% python3 -q
>>> import numpy as np
>>> np.set_printoptions(suppress=True, linewidth=100)
>>> rng = np.random.default_rng(73728)
>>> A = np.array([[0, 1, 2, 0], [3, 1, 3, 1], [2, 3, 2, 0]]) * (rng.random((3, 4)) < 0.3)
>>> print(A)
[[0 0 0 0]
 [0 0 3 0]
 [2 0 2 0]]
>>> x = np.array([-3, 4, -4, -4])
>>> print(A * x)
[[  0   0   0   0]
 [  0   0 -12   0]
 [ -6   0  -8   0]]
>>> print(A @ np.ones(4))
[0. 3. 4.]
>>> print((A * x).sum(axis=1))
[  0 -12 -14]
>>> print(A @ x)
[  0 -12 -14]
>>> print(np.sign((A @ x).round(6)))
[ 0 -1 -1]
>>> print(np.linalg.norm(A @ x) <= np.linalg.norm(A, 2) * np.linalg.norm(x) + 1e-9)
True
>>> print(np.einsum("ij,j->i", A, x))
[  0 -12 -14]
>>> print(A @ (2 * x))
[  0 -24 -28]
>>> feats = np.load("run9.npy")
>>> print(feats)
[[1.  0. ]
 [0.5 0.5]]
>>> print(np.round(np.linalg.matrix_power(feats - np.diag(np.diag(feats)), 2), 3))
[[0. 0.]
 [0. 0.]]
>>> print(feats @ feats)
[[1.   0.  ]
 [0.75 0.25]]
>>> print([int(np.linalg.matrix_rank(np.linalg.matrix_power(feats, p))) for p in range(1, 3)])
[2, 2]
>>> print(np.round(np.sort(np.linalg.eigvals(feats)), 3))
[0.5 1. ]
>>> J = np.load("out2.npy")
>>> print(J)
[[ 1 -1  1 -1]
 [ 1  0  0  0]
 [ 1  1  1  1]
 [ 1  2  4  8]]
>>> lab = rng.permutation(4)
>>> Y = J[:, lab] * rng.choice([-1, 1], 4)
>>> print(Y)
[[ 1  1 -1 -1]
 [ 0  1  0  0]
 [ 1  1  1  1]
 [ 4  1  8  2]]
>>> Uu, _, vt = np.linalg.svd(J.T @ Y)
>>> print(np.round(Uu @ vt, 3) + 0)
[[0. 1. 0. 0.]
 [0. 0. 0. 1.]
 [1. 0. 0. 0.]
 [0. 0. 1. 0.]]
>>> print(lab)
[2 0 3 1]
>>> print(np.round(np.linalg.lstsq(J, Y)[0], 3) + 0)
[[0. 1. 0. 0.]
 [0. 0. 0. 1.]
 [1. 0. 0. 0.]
 [0. 0. 1. 0.]]
>>> proj = np.triu(np.array([[1, -1, 2, -1], [-2, 2, 1, 2], [-1, 1, -1, -2], [1, -1, 1, -1]]), 1) + np.eye(4)
>>> Y = proj @ J @ np.linalg.inv(proj)
>>> print(np.linalg.matrix_rank(Y))
4
>>> print(Y)
[[  1.   0.  -3. -12.]
 [  4.   9.  -8. -13.]
 [ -1.  -4.  -1. -10.]
 [  1.   3.  -1.   1.]]
>>> print(np.round(np.linalg.det(Y), 3))
12.0
>>> def softmax(z):
...     e = np.exp(z - z.max(axis=-1, keepdims=True))
...     return e / e.sum(axis=-1, keepdims=True)
... 
>>> print(np.round(softmax(J[3]), 3))
[0.001 0.002 0.018 0.979]
>>> print(np.round(softmax(J[3] + -1), 3))
[0.001 0.002 0.018 0.979]
>>> print(np.round(softmax(J).sum(axis=1), 3))
[1. 1. 1. 1.]
>>> att = J @ J.T / np.sqrt(4)
>>> print(softmax(att).round(6).argmax(axis=1))
[0 0 3 3]
>>> print(np.round(softmax(att), 3) + 0)
[[0.73  0.163 0.099 0.008]
 [0.25  0.25  0.25  0.25 ]
 [0.001 0.001 0.004 0.994]
 [0.    0.    0.    1.   ]]
>>> print(np.round(softmax(att + np.triu(np.full(att.shape, -np.inf), 1)), 3) + 0)
[[1.    0.    0.    0.   ]
 [0.5   0.5   0.    0.   ]
 [0.1   0.164 0.736 0.   ]
 [0.    0.    0.    1.   ]]
>>> f = np.array([0, 2, 0])
>>> print(np.correlate(J[1], J[2], "full"))
[1 1 1 1 0 0 0]
>>> print(np.convolve(J[1], f))
[0 2 0 0 0 0]
>>> print(np.cross(J[1, :3], J[2, :3]))
[ 0 -1  1]
>>> mat = np.load("case15.npy")
>>> print(mat)
[[-1  0]
 [ 2 -2]]
>>> f = np.array([5, 4, 3])
>>> print(np.correlate(mat[1], mat[0], "full"))
[ 0 -2  2]
>>> print(np.array([np.convolve(row, f, "same") for row in mat]))
[[-5 -4 -3]
 [10 -2 -2]]
>>> print((mat - mat.T) / 2)
[[ 0. -1.]
 [ 1.  0.]]
>>> print(np.allclose(mat @ mat.T, mat.T @ mat))
False
>>> print(np.round(np.abs(np.linalg.eigvals(mat)).max(), 3))
2.0
>>> print((mat + mat.T) / 2)
[[-1.  1.]
 [ 1. -2.]]
>>> print(np.linalg.matrix_power(mat, 2))
[[ 1  0]
 [-6  4]]
>>> lab = rng.permutation(2)
>>> print(lab)
[1 0]
>>> Y = mat[lab][:, lab]
>>> print(np.allclose(Y, mat))
False
>>> print(np.round(np.sort(np.abs(np.linalg.eigvals(Y))), 3))
[1. 2.]
>>> print(Y)
[[-2  2]
 [ 0 -1]]
>>> print(np.diag(Y))
[-2 -1]
>>> print([int(np.linalg.matrix_rank(np.linalg.matrix_power(Y, p))) for p in range(1, 3)])
[2, 2]
>>> print(Y @ Y)
[[ 4 -6]
 [ 0  1]]
>>> ev, evecs = np.linalg.eig(mat)
>>> print(np.round(np.sort(np.linalg.eigvals(np.linalg.inv(mat))), 3))
[-1.  -0.5]
>>> print(np.round(np.sort(np.linalg.eigvals(mat @ mat)), 3))
[1. 4.]
>>> print(mat @ evecs[:, 0] - ev[0] * evecs[:, 0])
[0. 0.]
>>> arr = np.load("test7.npy")
>>> print(arr)
[[ 2  3  2]
 [ 2  3  1]
 [ 1  0  3]
 [12 18  7]]
>>> print(np.unravel_index(np.abs(arr).argmax(), arr.shape))
(np.int64(3), np.int64(1))
>>> print(arr.sum(axis=0))
[17 24 13]
>>> print(arr.mean(axis=0))
[4.25 6.   3.25]
>>> print(round(float(np.linalg.norm(arr)), 3))
23.622
>>> print(np.count_nonzero(arr))
11
>>> print(np.linalg.matrix_rank(arr))
3
>>> print(np.round(np.linalg.svd(arr, compute_uv=False), 3))
[23.442  2.901  0.229]
>>> proj = arr @ np.linalg.solve(arr.T @ arr, arr.T)
>>> print(np.allclose(proj @ proj, proj))
True
>>> print(np.round(proj @ arr[:, 0], 3))
[ 2.  2.  1. 12.]
>>> print(round(np.trace(proj), 3))
3.0
>>> Uu, sig, vt = np.linalg.svd(arr)
>>> print(sig.round(3))
[23.442  2.901  0.229]
>>> Y = Uu[:, :2] @ np.diag(sig[:2]) @ vt[:2]
>>> print(np.linalg.matrix_rank(Y))
2
>>> print(Y.round(3))
[[ 2.181  2.901  1.944]
 [ 1.959  3.022  1.013]
 [ 0.949  0.028  3.016]
 [11.978 18.012  7.007]]
>>> print(np.linalg.matrix_rank(arr, rtol=0.05))
2
>>> M = np.array([[-12, -12, -9, 0], [-4, -4, -3, 0], [-16, -16, -12, 0]])
>>> print(M)
[[-12 -12  -9   0]
 [ -4  -4  -3   0]
 [-16 -16 -12   0]]
>>> Uu, sig, vt = np.linalg.svd(M)
>>> print(sig.round(3) + 0)
[32.65  0.    0.  ]
>>> Y = Uu[:, :1] @ np.diag(sig[:1]) @ vt[:1]
>>> print(round(float(np.linalg.norm(M - Y) / np.linalg.norm(M)), 3))
0.0
>>> print(np.linalg.matrix_rank(M, rtol=0.05))
1
>>> print(round(float(np.abs(M - Y).max()), 3))
0.0
>>> print(round(np.linalg.norm(M - Y, 2), 3), round(sig[1], 3))
0.0 0.0
>>> K = np.load("dump.npy")
>>> print(K)
[[5 0]
 [0 7]]
>>> print(feats @ np.ones(2))
[1. 1.]
>>> print(feats.sum(axis=1))
[1. 1.]
>>> print(np.round(np.linalg.matrix_power(feats, 2), 3))
[[1.   0.  ]
 [0.75 0.25]]
>>> p = np.eye(2)[0]
>>> for _ in range(3):
...     p = p @ feats
...     print(p.round(3))
... 
[1. 0.]
[1. 0.]
[1. 0.]
>>> lab = rng.permutation(2)
>>> print(lab)
[0 1]
>>> Y = K[lab][:, lab]
>>> print(np.round(np.sort(np.abs(np.linalg.eigvals(Y))), 3))
[5. 7.]
>>> print(np.diag(Y))
[5 7]
>>> print(np.allclose(Y, K))
True
>>> proj = np.triu(np.array([[0, 5], [-4, -4]]), 1) + np.eye(2)
>>> Y = proj @ feats @ np.linalg.inv(proj)
>>> print(Y)
[[  3.5 -15. ]
 [  0.5  -2. ]]
>>> print(np.trace(Y), np.trace(feats))
1.5 1.5
>>> ev, evecs = np.linalg.eig(K)
>>> print(ev)
[5. 7.]
>>> print(np.round(np.sort(np.linalg.eigvals(K.T)), 3))
[5. 7.]
>>> print(np.round(np.sort(np.linalg.eigvals(K @ K)), 3))
[25. 49.]
>>> ev, evecs = np.linalg.eigh(K)
>>> x = np.array([2, 0])
>>> print((np.sign(evecs[:, -1].round(6)) == np.sign(evecs[0, -1].round(6))).astype(int))
[1 0]
>>> print(x @ K @ x / (x @ x), ev[0], ev[-1])
5.0 5.0 7.0
>>> F = np.loadtxt("w.csv", delimiter=",")
>>> print(F)
[[1. 1. 5.]
 [1. 1. 1.]
 [5. 1. 1.]]
>>> Y = np.array([[3, -1], [2, 3]])
>>> Z = np.kron(Y, F)
>>> print(np.linalg.matrix_rank(Z))
6
>>> print(Z.shape)
(6, 6)
>>> Y = J[0, 0] * J[1:] - np.outer(J[1:, 0], J[0])
>>> print(Y)
[[ 0  1 -1  1]
 [ 0  2  0  2]
 [ 0  3  3  9]]
>>> print(np.linalg.matrix_rank(Y), np.linalg.matrix_rank(J))
3 4
>>> print(J[:, 0] / J[0, 0])
[1. 1. 1. 1.]
